$ python -q
>>> import numpy as np
>>> import numpy.linalg as la
>>> np.set_printoptions(suppress=True, linewidth=120)
>>> rnd = lambda a: np.round(a, 2) + 0
>>> mat = np.load("block19.npy")
>>> mat
array([[ 1,  1,  1,  1, -1, -1, -1, -1],
       [ 1, -1, -1,  1, -1,  1,  1, -1],
       [ 1,  1, -1, -1, -1, -1,  1,  1],
       [ 1, -1,  1, -1, -1,  1, -1,  1],
       [ 1, -1,  1, -1,  1, -1,  1, -1],
       [ 1,  1, -1, -1,  1,  1, -1, -1],
       [ 1,  1,  1,  1,  1,  1,  1,  1],
       [ 1, -1, -1,  1,  1, -1, -1,  1]])
>>> mat @ mat
array([[ 0,  0,  0,  0, -8,  0,  0,  0],
       [ 0,  4,  4,  0,  0,  4, -4,  0],
       [ 0,  0,  0,  8,  0,  0,  0,  0],
       [ 0,  4, -4,  0,  0, -4, -4,  0],
       [ 0,  4,  4,  0,  0, -4,  4,  0],
       [ 0,  0,  0,  0,  0,  0,  0, -8],
       [ 8,  0,  0,  0,  0,  0,  0,  0],
       [ 0, -4,  4,  0,  0, -4, -4,  0]])
>>> np.allclose(mat, mat.T)
False
>>> np.allclose(mat @ mat.T, mat.T @ mat)
True
>>> rnd(np.sort(np.abs(la.eigvals(mat))))
array([2.83, 2.83, 2.83, 2.83, 2.83, 2.83, 2.83, 2.83])
>>> la.matrix_power(mat, 4)
array([[  0, -32, -32,   0,   0,  32, -32,   0],
       [-32,  16,  16,  32,   0,  16, -16, -32],
       [  0,  32, -32,   0,   0, -32, -32,   0],
       [-32,  16,  16, -32,   0,  16, -16,  32],
       [ 32,  16,  16,  32,   0,  16, -16,  32],
       [  0,  32, -32,   0,   0,  32,  32,   0],
       [  0,   0,   0,   0, -64,   0,   0,   0],
       [-32, -16, -16,  32,   0, -16,  16,  32]])
>>> Q, V = la.qr(mat[:, :4])[0], la.qr(mat[:, 4:])[0]
>>> sig = la.svd(Q.T @ V, compute_uv=False)
>>> rnd(la.norm(Q @ Q.T - V @ V.T, 2))
np.float64(1.0)
>>> (sig > 0.9).sum()
np.int64(0)
>>> rnd(sig)
array([0., 0., 0., 0.])
>>> Y = np.array([[-2, -2, -2, 1, 1, 2, -3, 4, 4, 3],
...     [-5, 5, -5, 1, 0, -5, 1, -5, 0, -2],
...     [0, 1, -4, -2, -1, 2, 2, 5, -5, 3],
...     [1, 4, -5, -2, -5, 3, 4, -3, -1, 3],
...     [-3, 0, 1, -5, -2, 2, 3, -1, 4, 0],
...     [-3, 0, -4, 3, -5, 2, -5, 2, 2, -3],
...     [-2, 2, -3, 1, -4, -5, -3, -1, -3, 5],
...     [-5, -5, -3, 5, 3, 0, 5, -4, -1, -4],
...     [1, -5, -4, -3, -3, -2, -3, 3, -2, 4]])
>>> data = Y.T @ Y
>>> data
array([[ 78,  -1,  50, -33,   4,  20, -11,  36, -18,  30],
       [ -1, 100, -16, -15, -31, -15,  13, -37,  -8,   9],
       [ 50, -16, 121, -12,  60,  15,   2,   6,  33, -30],
       [-33, -15, -12,  79,  28, -16, -13, -24,   0, -47],
       [  4, -31,  60,  28,  90,  -3,  30, -11,  11, -44],
       [ 20, -15,  15, -16,  -3,  79,  22,  35,  26,  -8],
       [-11,  13,   2, -13,  30,  22, 107, -58, -14, -25],
       [ 36, -37,   6, -24, -11,  35, -58, 106,  -5,  45],
       [-18,  -8,  33,   0,  11,  26, -14,  -5,  76, -31],
       [ 30,   9, -30, -47, -44,  -8, -25,  45, -31,  97]])
>>> # rank 9
>>> cov = data.T @ data
>>> rnd(la.svd(data, compute_uv=False) ** 2)
array([60180.9 , 47351.65, 21744.71, 10997.85,  9773.35,  2895.37,  1107.22,   461.4 ,   106.55,     0.  ])
>>> la.matrix_rank(cov)
np.int64(9)
>>> np.diag(cov)
array([12731, 13351, 23395, 11693, 16548,  9805, 17481, 21273,  9232, 19110])
>>> np.trace(cov), (data ** 2).sum()
(np.int64(154619), np.int64(154619))
>>> rnd(la.eigvalsh(cov)[::-1])
array([60180.9 , 47351.65, 21744.71, 10997.85,  9773.35,  2895.37,  1107.22,   461.4 ,   106.55,     0.  ])
>>> la.cond(data) > 100
np.True_
>>> rnd(la.norm(data, 2) / la.norm(data))
np.float64(0.62)
>>> la.matrix_rank(data, rtol=0.1)
np.int64(7)
>>> vals, V = la.eigh(data)
>>> x = np.array([-5, -9, -4, -5, -8, 0, 1, -9, -4, -6])
>>> rnd(x @ data @ x / (x @ x)), rnd(vals[0]), rnd(vals[-1])
(np.float64(72.46), np.float64(0.0), np.float64(245.32))
>>> x @ data @ x
np.int64(25000)
>>> m1 = np.array([[1, 0, 0, 0, 0, 0, 0],
...     [2, 1, 0, 0, 0, 0, 0],
...     [2, 1, 1, 0, 0, 0, 0],
...     [1, 1, 4, 1, 0, 0, 0],
...     [2, 5, 5, 3, 1, 0, 0],
...     [0, 0, 0, 5, 5, 1, 0],
...     [5, 5, 0, 2, 4, 5, 1]])
>>> rng = np.random.default_rng(914)
>>> labels = rng.permutation(7)
>>> labels
array([0, 4, 6, 5, 3, 1, 2])
>>> Y = m1[labels][:, labels]
>>> Y
array([[1, 0, 0, 0, 0, 0, 0],
       [2, 1, 0, 0, 3, 5, 5],
       [5, 4, 1, 5, 2, 5, 0],
       [0, 5, 0, 1, 5, 0, 0],
       [1, 0, 0, 0, 1, 1, 4],
       [2, 0, 0, 0, 0, 1, 0],
       [2, 0, 0, 0, 0, 1, 1]])
>>> np.trace(Y)
np.int64(7)
>>> np.diag(Y)
array([1, 1, 1, 1, 1, 1, 1])
>>> rnd(np.sort(np.abs(la.eigvals(Y))))
array([1., 1., 1., 1., 1., 1., 1.])
>>> W0 = np.load("data.npy")
>>> W0
array([[ 1.5 ,  1.3 , -0.8 ,  1.  , -0.3 ,  0.2 , -0.1 ,  0.7 , -1.9 , -1.1 ],
       [-1.4 ,  0.4 ,  0.  ,  0.7 ,  0.5 ,  0.5 , -0.5 ,  0.9 , -0.9 , -0.7 ],
       [-1.6 ,  0.4 ,  0.1 ,  0.  ,  0.1 , -0.3 ,  0.3 , -0.3 , -0.9 ,  0.6 ],
       [-1.3 ,  0.9 , -1.6 ,  1.3 , -0.5 ,  0.4 , -0.3 ,  0.4 ,  0.6 , -1.8 ],
       [-0.1 ,  0.7 ,  1.  ,  0.5 ,  0.3 , -0.7 ,  0.1 ,  1.4 , -0.1 , -0.2 ],
       [ 0.8 ,  0.2 ,  0.4 ,  0.2 , -1.2 , -0.2 ,  1.3 , -1.1 ,  0.2 , -0.8 ],
       [-0.2 , -0.1 , -0.2 ,  1.  ,  0.7 , -1.3 ,  0.5 , -3.3 ,  0.2 ,  0.4 ],
       [-0.2 ,  0.4 ,  0.1 ,  1.2 ,  0.  ,  3.3 ,  0.4 , -0.8 , -1.  ,  0.5 ],
       [-0.7 ,  0.5 , -0.3 , -1.1 , -0.8 , -0.3 , -0.8 ,  0.1 ,  2.  ,  0.1 ],
       [ 1.51,  1.31, -0.81,  1.02, -0.28,  0.18, -0.12,  0.71, -1.91, -1.11],
       [-0.7 ,  0.4 , -0.4 ,  0.3 ,  2.1 ,  1.1 ,  1.3 ,  1.7 ,  1.4 , -0.2 ],
       [-0.7 ,  1.4 ,  0.1 , -1.3 ,  0.3 ,  0.8 , -1.  , -0.7 , -0.5 , -0.2 ],
       [-0.6 , -0.7 ,  0.  ,  0.4 ,  2.1 , -0.4 , -2.6 , -1.4 , -0.5 ,  0.4 ],
       [ 0.2 , -0.1 ,  1.4 ,  0.3 ,  1.2 , -1.3 ,  1.9 ,  0.8 , -0.5 ,  0.9 ]])
>>> hat = W0 @ la.solve(W0.T @ W0, W0.T)
>>> la.matrix_rank(np.eye(14) - hat)
np.int64(4)
>>> rnd(np.diag(hat))
array([0.47, 0.5 , 0.68, 0.71, 0.75, 0.71, 0.84, 0.98, 0.7 , 0.48, 0.91, 0.9 , 0.81, 0.56])
>>> rnd(np.trace(hat))
np.float64(10.0)
>>> np.allclose(hat @ hat, hat)
True
>>> Y = np.c_[W0[:, :5] @ np.array([[4, 5, 3, 5, 0],
...     [7, 9, 8, 5, 1],
...     [0, 6, 7, 0, 6],
...     [1, 3, 2, 9, 6],
...     [6, 4, 5, 8, 7]]), np.array([-1, -9, -7, 2, 1, -1, 2, 2, 3, -5, -6, -7, -6, 1])]
>>> rnd(Y)
array([[ 14.3 ,  16.2 ,   9.8 ,  20.6 ,   0.4 ,  -1.  ],
       [  0.9 ,   0.7 ,   2.9 ,   5.3 ,   8.1 ,  -9.  ],
       [ -3.  ,  -3.4 ,  -0.4 ,  -5.2 ,   1.7 ,  -7.  ],
       [ -0.6 ,  -6.1 ,  -7.8 ,   5.7 ,  -4.4 ,   2.  ],
       [  6.8 ,  14.5 ,  14.8 ,   9.9 ,  11.8 ,   1.  ],
       [ -2.4 ,   4.  ,   1.2 ,  -2.8 ,  -4.6 ,  -1.  ],
       [  3.7 ,   2.7 ,   2.7 ,  13.1 ,   9.6 ,   2.  ],
       [  3.2 ,   6.8 ,   5.7 ,  11.8 ,   8.2 ,   2.  ],
       [ -5.2 ,  -7.3 ,  -6.4 , -17.3 , -13.5 ,   3.  ],
       [ 14.55,  16.42,   9.98,  21.04,   0.61,  -5.  ],
       [ 12.9 ,   7.  ,   9.4 ,  18.  ,  14.5 ,  -6.  ],
       [  7.5 ,   7.  ,   8.7 ,  -5.8 ,  -3.7 ,  -7.  ],
       [  5.7 ,   0.3 ,   3.9 ,  13.9 ,  16.4 ,  -6.  ],
       [  7.6 ,  14.2 ,  16.2 ,  12.8 ,  18.5 ,   1.  ]])
>>> la.matrix_rank(Y)
np.int64(6)
>>> rnd(la.norm(la.qr(W0)[0].T @ Y, axis=0) ** 2 / ((Y ** 2).sum(axis=0) + 1e-12))
array([1.  , 1.  , 1.  , 1.  , 1.  , 0.81])
>>> Y = W0 / la.norm(W0, axis=1, keepdims=True)
>>> cov = Y @ Y.T
>>> np.argwhere(np.triu(np.abs(cov) > 0.95, 1))
array([[0, 9]])
>>> rnd(np.degrees(np.arccos(np.clip(cov[6, 0], -1, 1))))
np.float64(103.3)
>>> Y = W0 + rng.integers(-2, 3, (14, 8)) @ rng.integers(-2, 3, (8, 10))
>>> rnd(Y)
array([[ -0.5 ,  -1.7 ,  -5.8 ,   3.  ,  -3.3 ,   5.2 ,  -3.1 ,  -6.3 ,  -2.9 ,  -1.1 ],
       [ -7.4 ,   1.4 ,   1.  ,   1.7 ,  10.5 ,   1.5 ,  -7.5 ,   1.9 ,  -7.9 ,  -0.7 ],
       [ 10.4 , -10.6 ,  11.1 ,   6.  ,   5.1 ,   3.7 ,   7.3 ,   2.7 ,   1.1 ,   6.6 ],
       [ -4.3 ,  -0.1 ,   6.4 ,   3.3 ,   4.5 ,   2.4 ,   6.7 ,   2.4 ,  -4.4 ,   1.2 ],
       [  1.9 , -13.3 ,   1.  ,  11.5 ,   1.3 ,  -1.7 ,  -0.9 ,   6.4 ,   6.9 ,   1.8 ],
       [ -0.2 ,   4.2 ,  -0.6 ,  -0.8 ,  -0.2 ,  -3.2 ,   5.3 ,   5.9 ,   5.2 ,   3.2 ],
       [  0.8 ,  -7.1 ,  -1.2 ,   5.  ,  -0.3 ,  -0.3 ,  -4.5 ,  -4.3 ,   8.2 ,   4.4 ],
       [  6.8 ,  -4.6 ,   1.1 ,   2.2 ,  -6.  ,  -2.7 ,  -2.6 ,   0.2 ,   7.  ,  -6.5 ],
       [  7.3 ,   2.5 ,  -0.3 ,  -4.1 ,  -0.8 ,   0.7 ,  -1.8 ,  -0.9 ,   6.  ,  -0.9 ],
       [ -6.49,   7.31,  -4.81,  -0.98,   1.72,   1.18,  -0.12,  -1.29, -14.91,  -5.11],
       [ -1.7 ,  -5.6 ,   7.6 ,   4.3 ,  10.1 ,   7.1 ,   1.3 ,  -0.3 ,  -3.6 ,   5.8 ],
       [  4.3 ,  -2.6 ,  16.1 ,  -1.3 ,  11.3 ,   3.8 ,  -5.  ,  -2.7 ,  -1.5 ,   0.8 ],
       [ -2.6 ,   3.3 ,   3.  ,   0.4 ,  10.1 ,   1.6 ,   4.4 ,   4.6 ,  -5.5 ,   6.4 ],
       [ -1.8 ,  -6.1 ,  -2.6 ,   5.3 ,  -8.8 ,  -8.3 ,   4.9 ,   3.8 ,   3.5 ,  -6.1 ]])
>>> la.matrix_rank(Y - W0, tol=1e-8)
np.int64(8)
>>> rnd(la.svd(Y - W0, compute_uv=False))
array([36.83, 35.03, 20.41, 19.27, 14.1 , 13.48,  7.3 ,  2.12,  0.  ,  0.  ])
>>> rnd(Y - W0)
array([[ -2.,  -3.,  -5.,   2.,  -3.,   5.,  -3.,  -7.,  -1.,   0.],
       [ -6.,   1.,   1.,   1.,  10.,   1.,  -7.,   1.,  -7.,   0.],
       [ 12., -11.,  11.,   6.,   5.,   4.,   7.,   3.,   2.,   6.],
       [ -3.,  -1.,   8.,   2.,   5.,   2.,   7.,   2.,  -5.,   3.],
       [  2., -14.,   0.,  11.,   1.,  -1.,  -1.,   5.,   7.,   2.],
       [ -1.,   4.,  -1.,  -1.,   1.,  -3.,   4.,   7.,   5.,   4.],
       [  1.,  -7.,  -1.,   4.,  -1.,   1.,  -5.,  -1.,   8.,   4.],
       [  7.,  -5.,   1.,   1.,  -6.,  -6.,  -3.,   1.,   8.,  -7.],
       [  8.,   2.,   0.,  -3.,   0.,   1.,  -1.,  -1.,   4.,  -1.],
       [ -8.,   6.,  -4.,  -2.,   2.,   1.,   0.,  -2., -13.,  -4.],
       [ -1.,  -6.,   8.,   4.,   8.,   6.,   0.,  -2.,  -5.,   6.],
       [  5.,  -4.,  16.,   0.,  11.,   3.,  -4.,  -2.,  -1.,   1.],
       [ -2.,   4.,   3.,   0.,   8.,   2.,   7.,   6.,  -5.,   6.],
       [ -2.,  -6.,  -4.,   5., -10.,  -7.,   3.,   3.,   4.,  -7.]])
>>> E = np.array([[1, 0, 0, 0, 0, 0],
...     [1, 1, 0, 0, 0, 0],
...     [0, 1, 1, 0, 0, 0],
...     [-3, 0, 1, 1, 0, 0],
...     [1, 2, 0, 1, 1, 0],
...     [3, 2, 3, -1, 1, 1]])
>>> E
array([[ 1,  0,  0,  0,  0,  0],
       [ 1,  1,  0,  0,  0,  0],
       [ 0,  1,  1,  0,  0,  0],
       [-3,  0,  1,  1,  0,  0],
       [ 1,  2,  0,  1,  1,  0],
       [ 3,  2,  3, -1,  1,  1]])
>>> # triangular
>>> Y = E + rng.integers(-2, 3, (6, 3)) @ rng.integers(-2, 3, (3, 6))
>>> Y
array([[ 2, -2,  5,  4,  2, -6],
       [-4,  2, -1, -2, -1,  0],
       [ 4,  2, -3, -2, -1,  6],
       [-4, -1,  8,  6,  0, -7],
       [ 7,  2,  2,  4,  0,  1],
       [ 1,  0, -7, -9,  7,  5]])
>>> Y - E
array([[  1,  -2,   5,   4,   2,  -6],
       [ -5,   1,  -1,  -2,  -1,   0],
       [  4,   1,  -4,  -2,  -1,   6],
       [ -1,  -1,   7,   5,   0,  -7],
       [  6,   0,   2,   3,  -1,   1],
       [ -2,  -2, -10,  -8,   6,   4]])
